In [1]: import numpy as np

In [2]: from numpy import linalg as LA

In [3]: np.set_printoptions(precision=2, suppress=True, linewidth=200)

In [4]: F = np.load("case10.npy")

In [5]: F
Out[5]: 
array([[5., 4., 4., 0., 0., 0., 4., 0., 4., 4.],
       [4., 5., 4., 0., 0., 0., 4., 0., 4., 4.],
       [4., 4., 5., 0., 0., 0., 4., 0., 4., 4.],
       [0., 0., 0., 5., 4., 4., 0., 4., 0., 0.],
       [0., 0., 0., 4., 5., 4., 0., 4., 0., 0.],
       [0., 0., 0., 4., 4., 5., 0., 4., 0., 0.],
       [4., 4., 4., 0., 0., 0., 5., 0., 4., 4.],
       [0., 0., 0., 4., 4., 4., 0., 5., 0., 0.],
       [4., 4., 4., 0., 0., 0., 4., 0., 5., 4.],
       [4., 4., 4., 0., 0., 0., 4., 0., 4., 5.]])

In [6]: # 2 blocks once reordered

In [7]: ev, V = LA.eigh(F)

In [8]: vec = np.array([-1, 1, 2, 0, 2, -1, -3, -3, -2, -2])

In [9]: (np.sign(V[:, -1].round(6)) == np.sign(V[0, -1].round(6))).astype(int)
Out[9]: array([1, 1, 1, 0, 0, 0, 1, 0, 1, 1])

In [10]: np.round(V * np.abs(ev) @ V.T, 2) + 0
Out[10]: 
array([[5., 4., 4., 0., 0., 0., 4., 0., 4., 4.],
       [4., 5., 4., 0., 0., 0., 4., 0., 4., 4.],
       [4., 4., 5., 0., 0., 0., 4., 0., 4., 4.],
       [0., 0., 0., 5., 4., 4., 0., 4., 0., 0.],
       [0., 0., 0., 4., 5., 4., 0., 4., 0., 0.],
       [0., 0., 0., 4., 4., 5., 0., 4., 0., 0.],
       [4., 4., 4., 0., 0., 0., 5., 0., 4., 4.],
       [0., 0., 0., 4., 4., 4., 0., 5., 0., 0.],
       [4., 4., 4., 0., 0., 0., 4., 0., 5., 4.],
       [4., 4., 4., 0., 0., 0., 4., 0., 4., 5.]])

In [11]: np.round(V * np.sqrt(ev) @ V.T, 2) + 0
Out[11]: 
array([[1.67, 0.67, 0.67, 0.  , 0.  , 0.  , 0.67, 0.  , 0.67, 0.67],
       [0.67, 1.67, 0.67, 0.  , 0.  , 0.  , 0.67, 0.  , 0.67, 0.67],
       [0.67, 0.67, 1.67, 0.  , 0.  , 0.  , 0.67, 0.  , 0.67, 0.67],
       [0.  , 0.  , 0.  , 1.78, 0.78, 0.78, 0.  , 0.78, 0.  , 0.  ],
       [0.  , 0.  , 0.  , 0.78, 1.78, 0.78, 0.  , 0.78, 0.  , 0.  ],
       [0.  , 0.  , 0.  , 0.78, 0.78, 1.78, 0.  , 0.78, 0.  , 0.  ],
       [0.67, 0.67, 0.67, 0.  , 0.  , 0.  , 1.67, 0.  , 0.67, 0.67],
       [0.  , 0.  , 0.  , 0.78, 0.78, 0.78, 0.  , 1.78, 0.  , 0.  ],
       [0.67, 0.67, 0.67, 0.  , 0.  , 0.  , 0.67, 0.  , 1.67, 0.67],
       [0.67, 0.67, 0.67, 0.  , 0.  , 0.  , 0.67, 0.  , 0.67, 1.67]])

In [12]: np.abs(F).sum(axis=1).max(), round(np.abs(ev).max(), 2)
Out[12]: (np.float64(25.0), np.float64(25.0))

In [13]: round(vec @ F @ vec / (vec @ vec), 2), round(float(ev[0]), 2), round(ev[-1], 2)
Out[13]: (np.float64(4.14), 1.0, np.float64(25.0))

In [14]: vec @ F @ vec
Out[14]: np.float64(153.0)

In [15]: LA.eigvalsh(F[1:, 1:])
Out[15]: array([ 1.,  1.,  1.,  1.,  1.,  1.,  1., 17., 21.])

In [16]: ev, V = LA.eigh(F)

In [17]: np.round(V @ np.diag(ev) @ V.T, 2) + 0
Out[17]: 
array([[5., 4., 4., 0., 0., 0., 4., 0., 4., 4.],
       [4., 5., 4., 0., 0., 0., 4., 0., 4., 4.],
       [4., 4., 5., 0., 0., 0., 4., 0., 4., 4.],
       [0., 0., 0., 5., 4., 4., 0., 4., 0., 0.],
       [0., 0., 0., 4., 5., 4., 0., 4., 0., 0.],
       [0., 0., 0., 4., 4., 5., 0., 4., 0., 0.],
       [4., 4., 4., 0., 0., 0., 5., 0., 4., 4.],
       [0., 0., 0., 4., 4., 4., 0., 5., 0., 0.],
       [4., 4., 4., 0., 0., 0., 4., 0., 5., 4.],
       [4., 4., 4., 0., 0., 0., 4., 0., 4., 5.]])

In [18]: (ev > 1e-8).sum(), (ev < -1e-8).sum()
Out[18]: (np.int64(10), np.int64(0))

In [19]: np.abs(V[:, -1])
Out[19]: array([0.41, 0.41, 0.41, 0.  , 0.  , 0.  , 0.41, 0.  , 0.41, 0.41])

In [20]: np.round(V.T @ V, 2) + 0
Out[20]: 
array([[1., 0., 0., 0., 0., 0., 0., 0., 0., 0.],
       [0., 1., 0., 0., 0., 0., 0., 0., 0., 0.],
       [0., 0., 1., 0., 0., 0., 0., 0., 0., 0.],
       [0., 0., 0., 1., 0., 0., 0., 0., 0., 0.],
       [0., 0., 0., 0., 1., 0., 0., 0., 0., 0.],
       [0., 0., 0., 0., 0., 1., 0., 0., 0., 0.],
       [0., 0., 0., 0., 0., 0., 1., 0., 0., 0.],
       [0., 0., 0., 0., 0., 0., 0., 1., 0., 0.],
       [0., 0., 0., 0., 0., 0., 0., 0., 1., 0.],
       [0., 0., 0., 0., 0., 0., 0., 0., 0., 1.]])

In [21]: np.abs(V[:, -1]).round(6).argmax()
Out[21]: np.int64(0)
